% python3 -q
>>> import numpy as np
>>> from numpy import linalg as LA
>>> np.set_printoptions(precision=1, suppress=True, linewidth=100)
>>> m1 = np.loadtxt("m.csv", delimiter=",")
>>> m1
array([[121., 146., 143.,  58., 126., 146., 137.,  86., 113., 135.,  94., 105., 108., 178.,  79.],
       [146., 197., 183.,  82., 165., 212., 180., 126., 153., 165., 141., 138., 143., 238., 131.],
       [143., 183., 195.,  86., 155., 191., 158., 122., 158., 184., 148., 170., 140., 245., 129.],
       [ 58.,  82.,  86., 130.,  75.,  81.,  72., 117.,  76.,  92., 110., 131.,  54., 104.,  55.],
       [126., 165., 155.,  75., 155., 174., 153., 114., 140., 131., 106., 114., 104., 197., 109.],
       [146., 212., 191.,  81., 174., 239., 190., 136., 165., 166., 156., 141., 154., 256., 159.],
       [137., 180., 158.,  72., 153., 190., 172., 111., 131., 143., 113., 107., 129., 205., 105.],
       [ 86., 126., 122., 117., 114., 136., 111., 129., 112., 113., 125., 136.,  82., 156.,  96.],
       [113., 153., 158.,  76., 140., 165., 131., 112., 143., 133., 125., 136.,  96., 201., 119.],
       [135., 165., 184.,  92., 131., 166., 143., 113., 133., 197., 137., 175., 154., 227., 108.],
       [ 94., 141., 148., 110., 106., 156., 113., 125., 125., 137., 172., 168.,  98., 193., 115.],
       [105., 138., 170., 131., 114., 141., 107., 136., 136., 175., 168., 208., 112., 208., 112.],
       [108., 143., 140.,  54., 104., 154., 129.,  82.,  96., 154.,  98., 112., 147., 182.,  97.],
       [178., 238., 245., 104., 197., 256., 205., 156., 201., 227., 193., 208., 182., 314., 176.],
       [ 79., 131., 129.,  55., 109., 159., 105.,  96., 119., 108., 115., 112.,  97., 176., 133.]])
>>> # rows and columns are dependent
>>> np.unique(m1.round(6), axis=0).shape
(15, 15)
>>> np.abs(np.diag(LA.qr(m1)[1])) > 1e-9
array([ True,  True,  True,  True,  True,  True, False, False, False, False, False, False, False,
       False, False])
>>> LA.lstsq(m1[:-1].T, m1[-1])[2]
np.int32(6)
>>> np.allclose(m1[:-1].T @ LA.lstsq(m1[:-1].T, m1[-1])[0], m1[-1])
True
